In [1]: import numpy as np

In [2]: np.set_printoptions(precision=2, suppress=True, linewidth=160)

In [3]: K, _ = np.linalg.qr(np.array([[0.4, 1.0, 0.4, -0.8, 0.4, -0.8, -0.7],
   ...:     [1.2, 0.5, -1.4, 1.2, 1.1, -0.5, -0.6],
   ...:     [-1.5, 0.4, 0.0, -0.1, 1.1, 0.2, 2.1],
   ...:     [-0.7, -1.3, -0.9, 0.2, -0.1, 0.1, -2.1],
   ...:     [1.3, 1.5, -0.1, -2.1, 0.4, 0.2, -0.2],
   ...:     [-0.1, -0.9, 0.1, -0.1, -1.3, 0.3, -1.0],
   ...:     [0.5, -0.5, 0.0, -0.9, 0.9, 0.3, 0.6]]))

In [4]: K
Out[4]: 
array([[-0.16,  0.36,  0.18, -0.06,  0.09, -0.87,  0.21],
       [-0.48, -0.04, -0.75,  0.33,  0.12, -0.02,  0.3 ],
       [ 0.6 ,  0.52, -0.32, -0.22,  0.22,  0.17,  0.38],
       [ 0.28, -0.43, -0.5 , -0.48, -0.16, -0.39, -0.28],
       [-0.52,  0.39, -0.06, -0.65, -0.3 ,  0.24, -0.07],
       [ 0.04, -0.39,  0.18, -0.14, -0.45,  0.02,  0.77],
       [-0.2 , -0.34,  0.16, -0.41,  0.78,  0.08,  0.18]])

In [5]: x0 = np.array([-2, 3, 0, -3, 3, -1, -3])

In [6]: h1 = np.maximum(K @ x0, 0)

In [7]: print(np.tanh(K @ x0))
[ 0.97 -0.6   0.34  0.32  1.   -1.    0.98]

In [8]: print(np.maximum(K @ (3 * x0), 0))
[6.23 0.   1.05 1.01 9.58 0.   7.04]

In [9]: h1
Out[9]: array([2.08, 0.  , 0.35, 0.34, 3.19, 0.  , 2.35])

In [10]: x0 = np.array([3, 3, 0, -1, -2, -1, -3])

In [11]: [p for p in range(1, 25) if np.allclose(np.linalg.matrix_power(K, p), np.eye(7))]
Out[11]: []

In [12]: np.abs(np.linalg.eigvals(K))
Out[12]: array([1., 1., 1., 1., 1., 1., 1.])

In [13]: print(np.round(K.T @ (K @ x0), 2) + 0)
[ 3.  3.  0. -1. -2. -1. -3.]

In [14]: print(round(np.linalg.det(K), 2))
1.0

In [15]: ang = np.radians(45)

In [16]: Rm = np.eye(7)

In [17]: Rm[3, 3] = Rm[0, 0] = np.cos(ang)

In [18]: Rm[3, 0], Rm[0, 3] = -np.sin(ang), np.sin(ang)

In [19]: Rm
Out[19]: 
array([[ 0.71,  0.  ,  0.  ,  0.71,  0.  ,  0.  ,  0.  ],
       [ 0.  ,  1.  ,  0.  ,  0.  ,  0.  ,  0.  ,  0.  ],
       [ 0.  ,  0.  ,  1.  ,  0.  ,  0.  ,  0.  ,  0.  ],
       [-0.71,  0.  ,  0.  ,  0.71,  0.  ,  0.  ,  0.  ],
       [ 0.  ,  0.  ,  0.  ,  0.  ,  1.  ,  0.  ,  0.  ],
       [ 0.  ,  0.  ,  0.  ,  0.  ,  0.  ,  1.  ,  0.  ],
       [ 0.  ,  0.  ,  0.  ,  0.  ,  0.  ,  0.  ,  1.  ]])

In [20]: B = K @ Rm.T

In [21]: np.allclose(K @ K.T, B @ B.T)
Out[21]: True

In [22]: np.linalg.svd(K, compute_uv=False), np.linalg.svd(B, compute_uv=False)
Out[22]: (array([1., 1., 1., 1., 1., 1., 1.]), array([1., 1., 1., 1., 1., 1., 1.]))

In [23]: np.allclose(np.linalg.norm(K, axis=1), np.linalg.norm(B, axis=1))
Out[23]: True

In [24]: np.abs(B - K).max(axis=0)
Out[24]: array([0.42, 0.  , 0.  , 0.56, 0.  , 0.  , 0.  ])

In [25]: print(B)
[[-0.15  0.36  0.18  0.07  0.09 -0.87  0.21]
 [-0.11 -0.04 -0.75  0.57  0.12 -0.02  0.3 ]
 [ 0.27  0.52 -0.32 -0.58  0.22  0.17  0.38]
 [-0.14 -0.43 -0.5  -0.54 -0.16 -0.39 -0.28]
 [-0.83  0.39 -0.06 -0.09 -0.3   0.24 -0.07]
 [-0.07 -0.39  0.18 -0.13 -0.45  0.02  0.77]
 [-0.43 -0.34  0.16 -0.15  0.78  0.08  0.18]]

In [26]: x0 = np.array([9, 3, 6, 7, 7, 1, 7])

In [27]: [p for p in range(1, 25) if np.allclose(np.linalg.matrix_power(B, p), np.eye(7))]
Out[27]: []

In [28]: np.sort(np.abs(np.degrees(np.angle(np.linalg.eigvals(B)))))
Out[28]: array([  0.  ,  74.89,  74.89, 109.89, 109.89, 176.76, 176.76])

In [29]: np.round(np.linalg.norm(x0), 2), round(np.linalg.norm(B @ x0), 2)
Out[29]: (np.float64(16.55), np.float64(16.55))

In [30]: 7 - np.linalg.matrix_rank(B - np.eye(7), tol=1e-8)
Out[30]: np.int64(1)

In [31]: np.abs(np.linalg.eigvals(B))
Out[31]: array([1., 1., 1., 1., 1., 1., 1.])

In [32]: print(B.T @ (B @ x0))
[9. 3. 6. 7. 7. 1. 7.]

In [33]: rng = np.random.default_rng(82)

In [34]: z = rng.permutation(7)

In [35]: z
Out[35]: array([4, 3, 6, 1, 5, 2, 0])

In [36]: B = K[z][:, z]

In [37]: B
Out[37]: 
array([[-0.3 , -0.65, -0.07,  0.39,  0.24, -0.06, -0.52],
       [-0.16, -0.48, -0.28, -0.43, -0.39, -0.5 ,  0.28],
       [ 0.78, -0.41,  0.18, -0.34,  0.08,  0.16, -0.2 ],
       [ 0.12,  0.33,  0.3 , -0.04, -0.02, -0.75, -0.48],
       [-0.45, -0.14,  0.77, -0.39,  0.02,  0.18,  0.04],
       [ 0.22, -0.22,  0.38,  0.52,  0.17, -0.32,  0.6 ],
       [ 0.09, -0.06,  0.21,  0.36, -0.87,  0.18, -0.16]])

In [38]: M = np.load("arr.npy")

In [39]: M
Out[39]: 
array([[-1, -5, -4,  0,  0, -4,  5,  4, -4],
       [ 3, -5,  4,  5, -2,  1,  2, -4, -5],
       [ 0,  4,  5, -2,  5,  0,  5,  0, -2],
       [-3, -2,  3,  4,  0,  3,  4,  5, -5],
       [-3,  4,  3,  1, -2, -2,  2,  5, -2],
       [ 0, -1, -1,  5,  3, -2,  4, -3,  5],
       [ 2, -4,  0,  2, -5,  0, -1,  0, -5],
       [ 4,  5, -5,  2,  1,  3,  0, -2,  1],
       [-3,  1, -2, -4,  4, -4,  3,  1, -3]])

In [40]: print((M + M.T) / 2)
[[-1.  -1.  -2.  -1.5 -1.5 -2.   3.5  4.  -3.5]
 [-1.  -5.   4.   1.5  1.   0.  -1.   0.5 -2. ]
 [-2.   4.   5.   0.5  4.  -0.5  2.5 -2.5 -2. ]
 [-1.5  1.5  0.5  4.   0.5  4.   3.   3.5 -4.5]
 [-1.5  1.   4.   0.5 -2.   0.5 -1.5  3.   1. ]
 [-2.   0.  -0.5  4.   0.5 -2.   2.   0.   0.5]
 [ 3.5 -1.   2.5  3.  -1.5  2.  -1.   0.  -1. ]
 [ 4.   0.5 -2.5  3.5  3.   0.   0.  -2.   1. ]
 [-3.5 -2.  -2.  -4.5  1.   0.5 -1.   1.  -3. ]]

In [41]: np.trace(M)
Out[41]: np.int64(-7)

In [42]: x0 = np.array([2, -1, 3, -3, 2, -2, -3, -2, 1])

In [43]: y = M @ x0

In [44]: y
Out[44]: array([-28,  -1,  10, -40, -22,  -8, -10, -17,   1])

In [45]: np.linalg.solve(M, -2 * y)
Out[45]: array([-4.,  2., -6.,  6., -4.,  4.,  6.,  4., -2.])

In [46]: np.round(np.linalg.solve(M, M[:, 1]), 2) + 0
Out[46]: array([0., 1., 0., 0., 0., 0., 0., 0., 0.])

In [47]: x0 = np.array([-2, 5, -4, 5, 0, -3, -2, -1, 3])

In [48]: h1 = np.maximum(M @ x0, 0)

In [49]: np.flatnonzero(h1 > 1e-9)
Out[49]: array([4, 5, 7])

In [50]: Uu, sig, Vt = np.linalg.svd(M, full_matrices=False)

In [51]: np.round(Uu.T @ M @ Vt.T, 2) + 0
Out[51]: 
array([[16.1 ,  0.  ,  0.  ,  0.  ,  0.  ,  0.  ,  0.  ,  0.  ,  0.  ],
       [ 0.  , 14.54,  0.  ,  0.  ,  0.  ,  0.  ,  0.  ,  0.  ,  0.  ],
       [ 0.  ,  0.  , 11.13,  0.  ,  0.  ,  0.  ,  0.  ,  0.  ,  0.  ],
       [ 0.  ,  0.  ,  0.  , 10.72,  0.  ,  0.  ,  0.  ,  0.  ,  0.  ],
       [ 0.  ,  0.  ,  0.  ,  0.  ,  7.96,  0.  ,  0.  ,  0.  ,  0.  ],
       [ 0.  ,  0.  ,  0.  ,  0.  ,  0.  ,  7.56,  0.  ,  0.  ,  0.  ],
       [ 0.  ,  0.  ,  0.  ,  0.  ,  0.  ,  0.  ,  4.84,  0.  ,  0.  ],
       [ 0.  ,  0.  ,  0.  ,  0.  ,  0.  ,  0.  ,  0.  ,  2.43,  0.  ],
       [ 0.  ,  0.  ,  0.  ,  0.  ,  0.  ,  0.  ,  0.  ,  0.  ,  0.03]])

In [52]: Uu.shape, sig.shape, Vt.shape
Out[52]: ((9, 9), (9,), (9, 9))

In [53]: np.round(sig / sig[0], 2) + 0
Out[53]: array([1.  , 0.9 , 0.69, 0.67, 0.49, 0.47, 0.3 , 0.15, 0.  ])

In [54]: data = np.array([[5, -2, 0, 0, 0, 0],
    ...:     [-1, 0, 0, 0, 0, 0],
    ...:     [-1, 1, 0, 0, 0, 0],
    ...:     [0, 0, 5, -2, 0, 0],
    ...:     [0, 0, -1, 0, 0, 0],
    ...:     [0, 0, -1, 1, 0, 0],
    ...:     [0, 0, 0, 0, 5, -2],
    ...:     [0, 0, 0, 0, -1, 0],
    ...:     [0, 0, 0, 0, -1, 1]])

In [55]: Q, V = np.linalg.qr(data[:, :5])[0], np.linalg.qr(data[:, 5:])[0]

In [56]: sig = np.linalg.svd(Q.T @ V, compute_uv=False)

In [57]: (sig > 0.9).sum()
Out[57]: np.int64(1)

In [58]: W0 = np.array([[-4, -5, 3, 7, 1, -5, 0, 5],
    ...:     [-4, -5, 4, 5, 0, 9, 1, -5],
    ...:     [-4, 3, 6, 4, 0, 4, 5, -2],
    ...:     [-4, -5, 3, 7, 1, -5, 0, 5]])

In [59]: # rows 0 and 3 are equal

In [60]: B = W0 / np.linalg.norm(W0, axis=1, keepdims=True)

In [61]: cov = B @ B.T

In [62]: np.argwhere(np.triu(np.abs(cov) > 0.95, 1))
Out[62]: array([[0, 3]])

In [63]: (cov - 2 * np.eye(4)).round(6).argmax(axis=1)
Out[63]: array([3, 2, 1, 0])

In [64]: cov = W0.T @ W0

In [65]: np.round(np.linalg.svd(W0, compute_uv=False) ** 2, 2) + 0
Out[65]: array([319.41, 237.87,  53.72,   0.  ])

In [66]: np.linalg.matrix_rank(cov)
Out[66]: np.int64(3)

In [67]: np.allclose(cov, cov.T)
Out[67]: True

In [68]: Uu, sig, Vt = np.linalg.svd(W0)

In [69]: print(sig.round(2) + 0)
[17.87 15.42  7.33  0.  ]

In [70]: B = Uu[:, :3] @ np.diag(sig[:3]) @ Vt[:3]

In [71]: B.round(2) + 0
Out[71]: 
array([[-4., -5.,  3.,  7.,  1., -5.,  0.,  5.],
       [-4., -5.,  4.,  5.,  0.,  9.,  1., -5.],
       [-4.,  3.,  6.,  4.,  0.,  4.,  5., -2.],
       [-4., -5.,  3.,  7.,  1., -5.,  0.,  5.]])

In [72]: np.linalg.matrix_rank(W0, rtol=0.05)
Out[72]: np.int64(3)

In [73]: np.linalg.matrix_rank(B)
Out[73]: np.int64(3)

In [74]: np.round(np.linalg.norm(W0 - B, 2), 2), round(float(sig[3]), 2)
Out[74]: (np.float64(0.0), 0.0)

In [75]: X = np.load("sample4.npy")

In [76]: X
Out[76]: 
array([[-0.47, -0.86, -0.93, -0.92,  0.14, -0.64, -1.29,  0.08,  0.18, -1.35],
       [ 1.23,  2.2 ,  2.23,  2.31,  0.04,  1.15,  3.48, -0.03, -0.03,  3.43],
       [-2.03, -3.92, -4.  , -3.94,  0.05, -1.96, -5.82,  0.  ,  0.12, -5.83],
       [-1.88, -3.43, -3.75, -3.67,  0.07, -1.62, -5.33, -0.03, -0.15, -5.57],
       [ 1.51,  3.21,  3.4 ,  3.48, -0.1 ,  1.56,  4.95, -0.07, -0.01,  4.85],
       [-1.21, -2.65, -2.6 , -2.6 , -0.19, -1.42, -3.95, -0.22,  0.1 , -3.86],
       [ 0.17,  0.43,  0.5 ,  0.43, -0.1 ,  0.22,  0.77, -0.08, -0.19,  0.84],
       [-0.52, -0.92, -0.89, -0.98,  0.01, -0.51, -1.29, -0.06, -0.18, -1.48],
       [-1.21, -2.76, -2.76, -2.66,  0.03, -1.48, -4.08,  0.03, -0.03, -4.16],
       [ 0.51,  0.77,  0.88,  0.74,  0.04,  0.44,  1.1 , -0.08, -0.09,  1.13],
       [-1.37, -2.91, -2.9 , -2.63,  0.09, -1.59, -4.25, -0.02, -0.13, -4.24],
       [ 2.45,  5.1 ,  5.16,  5.1 ,  0.07,  2.75,  7.8 ,  0.07,  0.13,  7.74],
       [ 0.28,  0.6 ,  0.62,  0.55, -0.15,  0.34,  1.11, -0.16,  0.05,  0.85],
       [ 0.19,  0.5 ,  0.28,  0.52,  0.04,  0.25,  0.61,  0.07, -0.09,  0.74],
       [ 0.17,  0.77,  0.66,  0.44,  0.03,  0.3 ,  0.7 ,  0.1 ,  0.06,  0.64],
       [-0.43, -0.72, -0.79, -0.86, -0.09, -0.43, -1.02,  0.12,  0.05, -1.17],
       [-0.8 , -1.59, -1.51, -1.5 ,  0.02, -0.69, -2.24,  0.16, -0.12, -2.42],
       [-0.82, -1.4 , -1.64, -1.64, -0.09, -0.94, -2.24,  0.12,  0.08, -2.44],
       [-1.75, -3.54, -3.38, -3.45,  0.08, -1.88, -5.18,  0.04,  0.18, -5.34],
       [-0.04, -0.02,  0.05, -0.04,  0.06, -0.2 ,  0.09,  0.11,  0.12,  0.1 ],
       [-1.58, -3.31, -3.29, -3.21, -0.07, -1.5 , -4.88, -0.08,  0.  , -4.86],
       [-0.3 , -0.68, -0.77, -0.73,  0.03, -0.26, -1.14,  0.  ,  0.08, -0.97],
       [ 1.4 ,  2.78,  2.83,  2.61,  0.15,  1.32,  4.2 ,  0.07,  0.02,  4.11],
       [-2.68, -5.19, -5.31, -5.28,  0.08, -2.62, -7.85, -0.09,  0.  , -7.81],
       [-0.55, -1.25, -1.26, -1.09, -0.15, -0.65, -1.84,  0.13,  0.07, -1.91],
       [-0.97, -1.82, -1.7 , -1.83, -0.04, -0.81, -2.79,  0.1 , -0.01, -2.75],
       [-0.02,  0.06,  0.15,  0.01, -0.11,  0.  ,  0.17, -0.09,  0.15,  0.11],
       [ 1.23,  2.53,  2.6 ,  2.36,  0.19,  1.21,  3.67,  0.04,  0.23,  3.72],
       [ 0.22,  0.26,  0.15,  0.27,  0.01,  0.2 ,  0.32,  0.17,  0.13,  0.23],
       [ 0.33,  0.42,  0.37,  0.35,  0.12,  0.07,  0.51, -0.04, -0.07,  0.5 ],
       [ 0.96,  1.59,  1.7 ,  1.62, -0.08,  0.73,  2.19, -0.08,  0.01,  2.46],
       [-0.97, -2.19, -1.99, -2.09, -0.03, -1.17, -3.11,  0.04,  0.  , -3.12],
       [-1.08, -2.35, -2.29, -2.28,  0.  , -1.16, -3.39,  0.08,  0.  , -3.41]])

In [77]: Xs = (X - X.mean(axis=0)) / X.std(axis=0)

In [78]: Xs.std(axis=0)
Out[78]: array([1., 1., 1., 1., 1., 1., 1., 1., 1., 1.])

In [79]: beta = np.linalg.lstsq(np.delete(Xs, 5, axis=1), Xs[:, 5])[0]

In [80]: print(beta.round(2) + 0)
[-0.14  0.77 -0.19  0.06 -0.01  0.08  0.   -0.02  0.42]

In [81]: Uu, sig, Vt = np.linalg.svd(X)

In [82]: np.argmax(sig[:-1] / (sig[1:] + 1e-6)) + 1
Out[82]: np.int64(1)

In [83]: print(sig)
[38.34  0.73  0.68  0.56  0.52  0.49  0.46  0.39  0.36  0.33]

In [84]: B = Uu[:, :1] @ np.diag(sig[:1]) @ Vt[:1]

In [85]: np.linalg.matrix_rank(B)
Out[85]: np.int64(1)

In [86]: round(np.linalg.norm(X - B, 2), 2), round(sig[1], 2)
Out[86]: (np.float64(0.73), np.float64(0.73))

In [87]: np.linalg.matrix_rank(X, rtol=0.05)
Out[87]: np.int64(1)

In [88]: d = np.linalg.norm(X[:, None] - X[None], axis=-1)

In [89]: print(d[4].round(6).argsort(kind="stable")[:4])
[ 4 22 27  1]

In [90]: (d + 1e9 * np.eye(33)).round(6).argmin(axis=1)
Out[90]: array([ 7, 27,  3, 18, 22,  8, 13,  0, 10, 12,  8,  4,  6,  6, 13, 21, 17, 16,  3, 26, 18, 15, 27,  2,  7, 31, 19,  1, 29, 13,  1, 32, 31])

In [91]: d.mean(axis=1).argmax()
Out[91]: np.int64(11)

In [92]: B = np.array([[3, 3, 1],
    ...:     [1, 1, 0],
    ...:     [1, 1, 3],
    ...:     [3, 1, 3],
    ...:     [3, 1, 2],
    ...:     [3, 3, 2],
    ...:     [3, 3, 3],
    ...:     [3, 1, 3],
    ...:     [1, 3, 1],
    ...:     [3, 0, 2]])

In [93]: np.linalg.matrix_rank(X @ B)
Out[93]: np.int64(3)

In [94]: m1 = np.loadtxt("data.csv", delimiter=",")

In [95]: m1
Out[95]: 
array([[ 5., -1.,  0.,  0.,  0.,  0.],
       [-1., -5., -1.,  0.,  0.,  0.],
       [ 0., -1., -4., -1.,  0.,  0.],
       [ 0.,  0., -1.,  4., -1.,  0.],
       [ 0.,  0.,  0., -1.,  4., -1.],
       [ 0.,  0.,  0.,  0., -1.,  1.]])

In [96]: x0 = np.array([-2, 2, 1, -1, 0, -1])

In [97]: y = m1 @ x0

In [98]: y
Out[98]: array([-12.,  -9.,  -5.,  -5.,   2.,  -1.])

In [99]: np.round(np.linalg.solve(m1, -2 * y), 2) + 0
Out[99]: array([ 4., -4., -2.,  2.,  0.,  2.])

In [100]: np.round(np.linalg.solve(m1, y), 2) + 0
Out[100]: array([-2.,  2.,  1., -1.,  0., -1.])

In [101]: J = np.load("x.npy")

In [102]: print(J)
[[ 3 -2  0  0  0  0]
 [-1  1  0  0  0  0]
 [ 3 -3  0  0  0  0]
 [ 0  0  3 -2  0  0]
 [ 0  0 -1  1  0  0]
 [ 0  0  3 -3  0  0]
 [ 0  0  0  0  3 -2]
 [ 0  0  0  0 -1  1]
 [ 0  0  0  0  3 -3]]

In [103]: x0 = np.array([-2, 3, -1, 1, 3, -3])

In [104]: y = J @ x0

In [105]: np.linalg.lstsq(J, y)[0]
Out[105]: array([-2.,  3., -1.,  1.,  3., -3.])

In [106]: y = y + 0.1 * rng.normal(size=9)

In [107]: print(y)
[-12.06   4.92 -15.17  -5.04   2.09  -5.98  14.98  -6.15  18.18]

In [108]: beta, *_ = np.linalg.lstsq(J, y)

In [109]: beta
Out[109]: array([-1.97,  3.07, -1.04,  0.97,  2.84, -3.23])

In [110]: print(beta.round())
[-2.  3. -1.  1.  3. -3.]
